>>> import numpy as np
>>> import numpy.linalg as la
>>> np.set_printoptions(precision=2, suppress=True, linewidth=160, sign=" ")
>>> def rnd(a):
...     return np.round(a, 2) + 0
... 
>>> J = np.loadtxt("data.csv", delimiter=",")
>>> print(J)
[[-0.72 -1.8  -2.64 -0.6 ]
 [ 0.36  0.9   1.32  0.3 ]
 [ 0.12  0.3   0.44  0.1 ]
 [-0.78 -1.95 -2.86 -0.65]
 [-0.18 -0.45 -0.66 -0.15]
 [ 0.48  1.2   1.76  0.4 ]
 [ 0.36  0.9   1.32  0.3 ]]
>>> rk = la.matrix_rank(J)
>>> print(rk)
1
>>> N = la.svd(J)[2][rk:].T
>>> print(np.allclose(J @ N, 0))
True
>>> print(N.shape)
(4, 3)
>>> print(rnd(N @ N.T))
[[ 0.95 -0.12 -0.17 -0.04]
 [-0.12  0.71 -0.43 -0.1 ]
 [-0.17 -0.43  0.37 -0.14]
 [-0.04 -0.1  -0.14  0.97]]
>>> print(rnd(J @ la.pinv(J) @ J))
[[-0.72 -1.8  -2.64 -0.6 ]
 [ 0.36  0.9   1.32  0.3 ]
 [ 0.12  0.3   0.44  0.1 ]
 [-0.78 -1.95 -2.86 -0.65]
 [-0.18 -0.45 -0.66 -0.15]
 [ 0.48  1.2   1.76  0.4 ]
 [ 0.36  0.9   1.32  0.3 ]]
>>> print(rnd(np.trace(la.pinv(J) @ J)))
1.0
>>> print(la.lstsq(J[:-1].T, J[-1])[2])
1
>>> print(np.unique(J.round(6), axis=0).shape)
(6, 4)
>>> print(np.allclose(J[:-1].T @ la.lstsq(J[:-1].T, J[-1])[0], J[-1]))
True
>>> print([round(float(x), 2) for x in la.svd(J, compute_uv=False)[:3]])
[5.96, 0.0, 0.0]
>>> print(np.argsort(-la.norm(J, axis=0).round(6), kind="stable")[:3])
[ 2  1  0]
>>> print(la.matrix_rank(J, rtol=0.1))
1
>>> print(rnd(la.norm(J, 2) / la.norm(J)))
1.0
>>> M = np.load("x.npy")
>>> print(M)
[[ 5.  1.  1.  1.  1.  1.]
 [ 1.  5.  1.  1.  1.  1.]
 [ 1.  1.  5.  1.  1.  1.]
 [ 1.  1.  1.  5.  1.  1.]
 [ 1.  1.  1.  1.  5.  1.]
 [ 1.  1.  1.  1.  1.  5.]]
>>> # symmetric
>>> ev, V = la.eigh(M)
>>> x0 = np.array([3, -1, -1, 5, 1, -2])
>>> print(np.abs(M).sum(axis=1).max(), rnd(np.abs(ev).max()))
10.0 10.0
>>> print(rnd(V * np.abs(ev) @ V.T))
[[ 5.  1.  1.  1.  1.  1.]
 [ 1.  5.  1.  1.  1.  1.]
 [ 1.  1.  5.  1.  1.  1.]
 [ 1.  1.  1.  5.  1.  1.]
 [ 1.  1.  1.  1.  5.  1.]
 [ 1.  1.  1.  1.  1.  5.]]
>>> print(rnd(V * np.maximum(ev, 0) @ V.T))
[[ 5.  1.  1.  1.  1.  1.]
 [ 1.  5.  1.  1.  1.  1.]
 [ 1.  1.  5.  1.  1.  1.]
 [ 1.  1.  1.  5.  1.  1.]
 [ 1.  1.  1.  1.  5.  1.]
 [ 1.  1.  1.  1.  1.  5.]]
>>> Y = J / la.norm(J, axis=1, keepdims=True)
>>> C2 = Y @ Y.T
>>> print(np.argwhere(np.triu(np.abs(C2) > 0.95, 1)))
[[ 0  1]
 [ 0  2]
 [ 0  3]
 [ 0  4]
 [ 0  5]
 [ 0  6]
 [ 1  2]
 [ 1  3]
 [ 1  4]
 [ 1  5]
 [ 1  6]
 [ 2  3]
 [ 2  4]
 [ 2  5]
 [ 2  6]
 [ 3  4]
 [ 3  5]
 [ 3  6]
 [ 4  5]
 [ 4  6]
 [ 5  6]]
>>> print(rnd(np.degrees(np.arccos(np.clip(C2[2, 0], -1, 1)))))
180.0
>>> W2 = np.array([[-4, -4, 4], [3, -5, 0], [4, -1, -4]])
>>> rng = np.random.default_rng(95)
>>> m1 = (rng.random((32, 3)) < 0.25) @ W2
>>> print(m1)
[[  4  -1  -4]
 [  0   0   0]
 [ -4  -4   4]
 [  0   0   0]
 [  0   0   0]
 [  0   0   0]
 [  0   0   0]
 [ -1  -9   4]
 [  0   0   0]
 [  0   0   0]
 [  0   0   0]
 [  0   0   0]
 [  0   0   0]
 [ -4  -4   4]
 [  4  -1  -4]
 [  3  -5   0]
 [  4  -1  -4]
 [ -4  -4   4]
 [  3  -5   0]
 [  0   0   0]
 [  0   0   0]
 [  0   0   0]
 [  0   0   0]
 [  0   0   0]
 [ -1  -9   4]
 [  0  -5   0]
 [  0   0   0]
 [  3 -10   0]
 [ -4  -4   4]
 [  4  -1  -4]
 [  0   0   0]
 [  3  -5   0]]
>>> # rows 1 and 3 are equal
>>> D = la.norm(m1[:, None] - m1[None], axis=-1)
>>> print(rnd(D[:5, :5]))
[[  0.     5.74  11.7    5.74   5.74]
 [  5.74   0.     6.93   0.     0.  ]
 [ 11.7    6.93   0.     6.93   6.93]
 [  5.74   0.     6.93   0.     0.  ]
 [  5.74   0.     6.93   0.     0.  ]]
>>> print(np.flatnonzero(D[28] < D.mean() / 2))
[  2  13  17  28]
>>> print(rnd(la.norm(m1, axis=1)))
[  5.74   0.     6.93   0.     0.     0.     0.     9.9    0.     0.     0.     0.     0.     6.93   5.74   5.83   5.74   6.93   5.83   0.     0.     0.
   0.     0.     9.9    5.     0.    10.44   6.93   5.74   0.     5.83]
>>> print(D[28].round(6).argsort(kind="stable")[:4])
[  2  13  17  28]
>>> C2 = np.cov(m1, rowvar=False)
>>> print(rnd(np.corrcoef(m1[:, 0], m1[:, 2])[0, 1]))
-0.86
>>> print(np.median(m1, axis=0))
[ 0.  0.  0.]
>>> print(rnd(la.eigvalsh(C2)[::-1]))
[ 12.23   7.15   0.18]
>>> E = np.array([[4, 6, 8, -3, -6, -8, 3],
...     [-7, 0, 3, -3, -1, -7, 1],
...     [7, -5, 8, 2, -9, 7, -1],
...     [1, 3, 9, -7, 2, -2, -6],
...     [1, 4, -9, -5, -6, 6, -4],
...     [8, 7, -5, 7, 0, 3, 1],
...     [1, -7, -3, -7, -5, -8, -9]])
>>> r0, r1 = E[3], E[4]
>>> print(r0 @ r0)
184
>>> print(r0 @ r1)
-33
>>> pr = (r0 @ r1) / (r0 @ r0) * r0
>>> print(rnd(la.norm(r0 + r1) ** 2 + la.norm(r0 - r1) ** 2))
790.0
>>> print(rnd(r1 - pr))
[ 1.18  4.54 -7.39 -6.26 -5.64  5.64 -5.08]
>>> print(rnd(pr))
[-0.18 -0.54 -1.61  1.26 -0.36  0.36  1.08]
>>> print(la.matrix_rank(np.outer(r0, r1)))
1
>>> print(np.outer(r0, r1))
[[  1   4  -9  -5  -6   6  -4]
 [  3  12 -27 -15 -18  18 -12]
 [  9  36 -81 -45 -54  54 -36]
 [ -7 -28  63  35  42 -42  28]
 [  2   8 -18 -10 -12  12  -8]
 [ -2  -8  18  10  12 -12   8]
 [ -6 -24  54  30  36 -36  24]]
